% python3 -q
>>> import numpy as np
>>> np.set_printoptions(suppress=True, linewidth=200)
>>> A = np.loadtxt("data.csv", delimiter=",")
>>> A
array([[ 5.,  5.,  5.,  5.,  5.,  5.,  5.,  5.,  5.,  5.,  5.],
       [ 5., 10., 10., 10., 10., 10., 10., 10., 10., 10., 10.],
       [ 5., 10., 15., 15., 15., 15., 15., 15., 15., 15., 15.],
       [ 5., 10., 15., 20., 20., 20., 20., 20., 20., 20., 20.],
       [ 5., 10., 15., 20., 25., 25., 25., 25., 25., 25., 25.],
       [ 5., 10., 15., 20., 25., 30., 30., 30., 30., 30., 30.],
       [ 5., 10., 15., 20., 25., 30., 35., 35., 35., 35., 35.],
       [ 5., 10., 15., 20., 25., 30., 35., 40., 40., 40., 40.],
       [ 5., 10., 15., 20., 25., 30., 35., 40., 45., 45., 45.],
       [ 5., 10., 15., 20., 25., 30., 35., 40., 45., 50., 50.],
       [ 5., 10., 15., 20., 25., 30., 35., 40., 45., 50., 55.]])
>>> evals, V = np.linalg.eigh(A)
>>> x0 = np.array([5, 4, -3, -3, 5, -3, -1, 2, 1, -5, -4])
>>> np.round(V * np.maximum(evals, 0) @ V.T, 2)
array([[ 5.,  5.,  5.,  5.,  5.,  5.,  5.,  5.,  5.,  5.,  5.],
       [ 5., 10., 10., 10., 10., 10., 10., 10., 10., 10., 10.],
       [ 5., 10., 15., 15., 15., 15., 15., 15., 15., 15., 15.],
       [ 5., 10., 15., 20., 20., 20., 20., 20., 20., 20., 20.],
       [ 5., 10., 15., 20., 25., 25., 25., 25., 25., 25., 25.],
       [ 5., 10., 15., 20., 25., 30., 30., 30., 30., 30., 30.],
       [ 5., 10., 15., 20., 25., 30., 35., 35., 35., 35., 35.],
       [ 5., 10., 15., 20., 25., 30., 35., 40., 40., 40., 40.],
       [ 5., 10., 15., 20., 25., 30., 35., 40., 45., 45., 45.],
       [ 5., 10., 15., 20., 25., 30., 35., 40., 45., 50., 50.],
       [ 5., 10., 15., 20., 25., 30., 35., 40., 45., 50., 55.]])
>>> x0 @ A @ x0 / (x0 @ x0), np.round(evals[0], 2), round(float(evals[-1]), 2)
(np.float64(21.75), np.float64(1.27), 268.41)
>>> f = np.array([2, 1])
>>> np.correlate(A[5], A[8], "full")
array([ 225.,  675., 1350., 2225., 3275., 4475., 5575., 6550., 7375., 8050., 8575., 7600., 6500., 5300., 4175., 3150., 2250., 1500.,  900.,  450.,  150.])
>>> np.cross(A[5, :3], A[8, :3])
array([0., 0., 0.])
>>> X = np.load("layer9.npy")
>>> X
array([[ 0,  0,  0, -2,  0,  0,  0,  0,  0,  0],
       [ 0,  0,  0,  0,  0,  0,  0,  0,  1,  0],
       [ 0,  0,  0,  0,  0,  0,  0,  0,  0,  0],
       [ 0,  0,  0,  0,  0,  0, -1,  0,  0,  0],
       [ 0,  0,  0,  0,  0, -2,  0,  0,  0,  0],
       [ 0,  0,  0,  0,  0,  0,  0,  0,  0,  0],
       [ 2,  0,  0,  0,  0,  0,  0,  0,  0,  0],
       [ 0,  0,  0,  0,  0,  0,  0,  2,  0,  0],
       [ 0,  0,  2,  0,  0,  0,  0,  0,  0,  0],
       [ 0,  0,  0,  0, -1,  0,  0,  0,  0,  0]])
>>> np.round(np.linalg.norm(X, 2), 2)
np.float64(2.0)
>>> np.round(np.linalg.norm(X[3], 1), 2), round(np.linalg.norm(X[3], np.inf), 2)
(np.float64(1.0), np.float64(1.0))
>>> np.round(np.linalg.norm(X, axis=0), 2)
array([2., 0., 2., 2., 1., 2., 1., 2., 1., 0.])
>>> X[3] @ X[2]
np.int64(0)
>>> np.round(np.linalg.norm(X, axis=1), 2)
array([2., 1., 0., 1., 2., 0., 2., 2., 2., 1.])
>>> round(np.linalg.det(X), 2)
np.float64(0.0)
>>> X @ X
array([[ 0,  0,  0,  0,  0,  0,  2,  0,  0,  0],
       [ 0,  0,  2,  0,  0,  0,  0,  0,  0,  0],
       [ 0,  0,  0,  0,  0,  0,  0,  0,  0,  0],
       [-2,  0,  0,  0,  0,  0,  0,  0,  0,  0],
       [ 0,  0,  0,  0,  0,  0,  0,  0,  0,  0],
       [ 0,  0,  0,  0,  0,  0,  0,  0,  0,  0],
       [ 0,  0,  0, -4,  0,  0,  0,  0,  0,  0],
       [ 0,  0,  0,  0,  0,  0,  0,  4,  0,  0],
       [ 0,  0,  0,  0,  0,  0,  0,  0,  0,  0],
       [ 0,  0,  0,  0,  0,  2,  0,  0,  0,  0]])
>>> np.linalg.matrix_rank(X, rtol=0.1)
np.int64(8)
>>> left, sigma, Vt = np.linalg.svd(X)
>>> np.argmax(sigma[:-1] / (sigma[1:] + 1e-6)) + 1
np.int64(8)
>>> other = left[:, :8] @ np.diag(sigma[:8]) @ Vt[:8]
>>> round(np.linalg.norm(X - other) / np.linalg.norm(X), 2)
np.float64(0.0)
>>> other
array([[ 0.,  0.,  0., -2.,  0.,  0.,  0.,  0.,  0.,  0.],
       [ 0.,  0.,  0.,  0.,  0.,  0.,  0.,  0.,  1.,  0.],
       [ 0.,  0.,  0.,  0.,  0.,  0.,  0.,  0.,  0.,  0.],
       [ 0.,  0.,  0.,  0.,  0.,  0., -1.,  0.,  0.,  0.],
       [ 0.,  0.,  0.,  0.,  0., -2.,  0.,  0.,  0.,  0.],
       [ 0.,  0.,  0.,  0.,  0.,  0.,  0.,  0.,  0.,  0.],
       [ 2.,  0.,  0.,  0.,  0.,  0.,  0.,  0.,  0.,  0.],
       [ 0.,  0.,  0.,  0.,  0.,  0.,  0.,  2.,  0.,  0.],
       [ 0.,  0.,  2.,  0.,  0.,  0.,  0.,  0.,  0.,  0.],
       [ 0.,  0.,  0.,  0., -1.,  0.,  0.,  0.,  0.,  0.]])
>>> np.abs(X - other).max()
np.float64(0.0)
>>> X @ X.T
array([[4, 0, 0, 0, 0, 0, 0, 0, 0, 0],
       [0, 1, 0, 0, 0, 0, 0, 0, 0, 0],
       [0, 0, 0, 0, 0, 0, 0, 0, 0, 0],
       [0, 0, 0, 1, 0, 0, 0, 0, 0, 0],
       [0, 0, 0, 0, 4, 0, 0, 0, 0, 0],
       [0, 0, 0, 0, 0, 0, 0, 0, 0, 0],
       [0, 0, 0, 0, 0, 0, 4, 0, 0, 0],
       [0, 0, 0, 0, 0, 0, 0, 4, 0, 0],
       [0, 0, 0, 0, 0, 0, 0, 0, 4, 0],
       [0, 0, 0, 0, 0, 0, 0, 0, 0, 1]])
>>> np.round(np.linalg.pinv(X), 2)
array([[ 0. ,  0. ,  0. ,  0. ,  0. ,  0. ,  0.5,  0. ,  0. ,  0. ],
       [ 0. ,  0. ,  0. ,  0. ,  0. ,  0. ,  0. ,  0. ,  0. ,  0. ],
       [ 0. ,  0. ,  0. ,  0. ,  0. ,  0. ,  0. ,  0. ,  0.5,  0. ],
       [-0.5,  0. ,  0. ,  0. ,  0. ,  0. ,  0. ,  0. ,  0. ,  0. ],
       [ 0. ,  0. ,  0. ,  0. ,  0. ,  0. ,  0. ,  0. ,  0. , -1. ],
       [ 0. ,  0. ,  0. ,  0. , -0.5,  0. ,  0. ,  0. ,  0. ,  0. ],
       [ 0. ,  0. ,  0. , -1. ,  0. ,  0. ,  0. ,  0. ,  0. ,  0. ],
       [ 0. ,  0. ,  0. ,  0. ,  0. ,  0. ,  0. ,  0.5,  0. ,  0. ],
       [ 0. ,  1. ,  0. ,  0. ,  0. ,  0. ,  0. ,  0. ,  0. ,  0. ],
       [ 0. ,  0. ,  0. ,  0. ,  0. ,  0. ,  0. ,  0. ,  0. ,  0. ]])
>>> data = np.array([[9, 6, 12, 9, 12, 6, 18],
...     [-6, 6, 7, -6, -3, -4, 3],
...     [-9, 4, 3, -9, -7, -6, -3],
...     [3, 4, 7, 3, 5, 2, 9],
...     [0, -6, -9, 0, -3, 0, -9],
...     [-6, -6, -11, -6, -9, -4, -15],
...     [3, 6, 10, 3, 6, 2, 12],
...     [-6, 0, -2, -6, -6, -4, -6]])
>>> left, sigma, Vt = np.linalg.svd(data, full_matrices=False)
>>> sigma.round(2) + 0
array([47.44, 22.82,  0.  ,  0.  ,  0.  ,  0.  ,  0.  ])
>>> np.round(left.T @ left, 2) + 0
array([[1., 0., 0., 0., 0., 0., 0.],
       [0., 1., 0., 0., 0., 0., 0.],
       [0., 0., 1., 0., 0., 0., 0.],
       [0., 0., 0., 1., 0., 0., 0.],
       [0., 0., 0., 0., 1., 0., 0.],
       [0., 0., 0., 0., 0., 1., 0.],
       [0., 0., 0., 0., 0., 0., 1.]])
>>> np.round(np.abs(Vt[0]), 2)
array([0.28, 0.23, 0.44, 0.28, 0.4 , 0.19, 0.63])
>>> np.round(Vt @ Vt.T, 2) + 0
array([[1., 0., 0., 0., 0., 0., 0.],
       [0., 1., 0., 0., 0., 0., 0.],
       [0., 0., 1., 0., 0., 0., 0.],
       [0., 0., 0., 1., 0., 0., 0.],
       [0., 0., 0., 0., 1., 0., 0.],
       [0., 0., 0., 0., 0., 1., 0.],
       [0., 0., 0., 0., 0., 0., 1.]])
>>> np.abs(left[:, 0]).round(6).argmax()
np.int64(0)
>>> r = np.linalg.matrix_rank(data)
>>> r
np.int64(2)
>>> null = np.linalg.svd(data)[2][r:].T
>>> null.shape
(7, 5)
>>> [int(np.linalg.matrix_rank(np.delete(data, i, axis=0))) for i in range(8)]
[2, 2, 2, 2, 2, 2, 2, 2]
>>> [int(np.linalg.matrix_rank(data[:i])) for i in range(1, len(data) + 1)]
[1, 2, 2, 2, 2, 2, 2, 2]
>>> left, sigma, Vt = np.linalg.svd(data)
>>> V = Vt[:(sigma > 1e-8).sum()]
>>> rng = np.random.default_rng(69)
>>> x0 = data[3] + -2 * data[5] + rng.integers(2) * np.eye(7)[5]
>>> x0
array([15., 16., 29., 15., 23., 10., 39.])
>>> np.round(np.diag(V.T @ V), 2)
array([0.29, 0.23, 0.42, 0.29, 0.22, 0.13, 0.43])
>>> np.linalg.matrix_rank(np.vstack([data, x0]))
np.int64(2)
>>> np.round(np.linalg.norm(data, 2) / np.linalg.norm(data), 2)
np.float64(0.9)
>>> np.linalg.matrix_rank(data, rtol=0.1)
np.int64(2)
>>> np.linalg.lstsq(data[:-1].T, data[-1])[2]
np.int32(2)
>>> K = np.eye(9, dtype=int)[rng.permutation(9)] * np.array([4, 0, 0, -3, 3, 5, 4, -1, -5])
>>> K
array([[ 0,  0,  0,  0,  0,  0,  0,  0, -5],
       [ 0,  0,  0,  0,  0,  0,  0,  0,  0],
       [ 4,  0,  0,  0,  0,  0,  0,  0,  0],
       [ 0,  0,  0,  0,  0,  5,  0,  0,  0],
       [ 0,  0,  0,  0,  0,  0,  0,  0,  0],
       [ 0,  0,  0,  0,  3,  0,  0,  0,  0],
       [ 0,  0,  0,  0,  0,  0,  0, -1,  0],
       [ 0,  0,  0,  0,  0,  0,  4,  0,  0],
       [ 0,  0,  0, -3,  0,  0,  0,  0,  0]])
>>> np.allclose(K, K.T)
False
>>> K @ K
array([[  0,   0,   0,  15,   0,   0,   0,   0,   0],
       [  0,   0,   0,   0,   0,   0,   0,   0,   0],
       [  0,   0,   0,   0,   0,   0,   0,   0, -20],
       [  0,   0,   0,   0,  15,   0,   0,   0,   0],
       [  0,   0,   0,   0,   0,   0,   0,   0,   0],
       [  0,   0,   0,   0,   0,   0,   0,   0,   0],
       [  0,   0,   0,   0,   0,   0,  -4,   0,   0],
       [  0,   0,   0,   0,   0,   0,   0,  -4,   0],
       [  0,   0,   0,   0,   0, -15,   0,   0,   0]])
>>> np.allclose(K @ K.T, K.T @ K)
False
>>> K.inv()
Traceback (most recent call last):
  File "<python-input-57>", line 1, in <module>
    K.inv()
    ^^^^^
AttributeError: 'numpy.ndarray' object has no attribute 'inv'
>>> round(np.abs(np.linalg.eigvals(K)).max(), 2)
np.float64(2.0)
>>> np.round(np.sort(np.abs(np.linalg.eigvals(K))), 2)
array([0., 0., 0., 0., 0., 0., 0., 2., 2.])
>>> np.trace(K)
np.int64(0)
>>> r = np.linalg.matrix_rank(K)
>>> r
np.int64(7)
>>> null = np.linalg.svd(K)[2][r:].T
>>> np.linalg.matrix_rank(K.T @ K), np.linalg.matrix_rank(K @ K.T)
(np.int64(7), np.int64(7))
>>> [int(np.linalg.matrix_rank(K[:i])) for i in range(1, len(K) + 1)]
[1, 1, 2, 3, 3, 4, 5, 6, 7]
>>> [int(np.linalg.matrix_rank(K[:, :j + 1])) for j in range(9)]
[1, 1, 1, 2, 3, 4, 5, 6, 7]
